>>> import numpy as np
>>> np.set_printoptions(precision=2, suppress=True, linewidth=120)
>>> data = np.load("a.npy")
>>> data
array([[ 1,  0,  3,  0],
       [ 0,  0,  0, -2],
       [-4,  0,  0,  0],
       [ 0,  0,  0,  0],
       [-1, -2,  0,  0],
       [ 0,  0, -3,  0]])
>>> theta = np.radians(77)
>>> Rm = np.eye(4)
>>> Rm[0, 0] = Rm[1, 1] = np.cos(theta)
>>> Rm[0, 1], Rm[1, 0] = -np.sin(theta), np.sin(theta)
>>> Rm
array([[ 0.22, -0.97,  0.  ,  0.  ],
       [ 0.97,  0.22,  0.  ,  0.  ],
       [ 0.  ,  0.  ,  1.  ,  0.  ],
       [ 0.  ,  0.  ,  0.  ,  1.  ]])
>>> other = data @ Rm.T
>>> np.allclose(data @ data.T, other @ other.T)
True
>>> other
array([[ 0.22,  0.97,  3.  ,  0.  ],
       [ 0.  ,  0.  ,  0.  , -2.  ],
       [-0.9 , -3.9 ,  0.  ,  0.  ],
       [ 0.  ,  0.  ,  0.  ,  0.  ],
       [ 1.72, -1.42,  0.  ,  0.  ],
       [ 0.  ,  0.  , -3.  ,  0.  ]])
>>> np.abs(other - data).max(axis=0)
array([3.1, 3.9, 0. , 0. ])
>>> x = np.array([-3, -3, 0, 2])
>>> y = other @ x
>>> np.round(np.linalg.pinv(other) @ other, 2) + 0
array([[1., 0., 0., 0.],
       [0., 1., 0., 0.],
       [0., 0., 1., 0.],
       [0., 0., 0., 1.]])
>>> np.round(np.linalg.solve(other.T @ other, other.T @ y), 2) + 0
array([-3., -3.,  0.,  2.])
>>> y
array([-3.6 , -4.  , 14.39,  0.  , -0.9 ,  0.  ])
>>> np.round(np.linalg.lstsq(other, y)[0], 2) + 0
array([-3., -3.,  0.,  2.])
>>> rng = np.random.default_rng(780)
>>> y = y + 0.05 * rng.normal(size=6)
>>> y
array([-3.49, -4.03, 14.43, -0.07, -0.86, -0.03])
>>> c, *_ = np.linalg.lstsq(other, y)
>>> np.round(other.T @ (y - other @ c), 2) + 0
array([0., 0., 0., 0.])
>>> c
array([-2.99, -3.01,  0.02,  2.02])
>>> c.round()
array([-3., -3.,  0.,  2.])
>>> proj = data @ np.linalg.solve(data.T @ data, data.T)
>>> np.round(np.linalg.eigvalsh(proj), 2) + 0
array([0., 0., 1., 1., 1., 1.])
>>> np.trace(proj)
np.float64(4.0)
>>> np.round((np.eye(6) - proj) @ data, 2) + 0
array([[0., 0., 0., 0.],
       [0., 0., 0., 0.],
       [0., 0., 0., 0.],
       [0., 0., 0., 0.],
       [0., 0., 0., 0.],
       [0., 0., 0., 0.]])
>>> np.linalg.matrix_rank(np.eye(6) - proj)
np.int64(2)
>>> np.allclose(proj @ proj, proj)
True
>>> np.round(proj @ data[:, 2], 2) + 0
array([ 3.,  0.,  0.,  0.,  0., -3.])
>>> np.diag(proj)
array([0.52, 1.  , 0.97, 0.  , 1.  , 0.52])
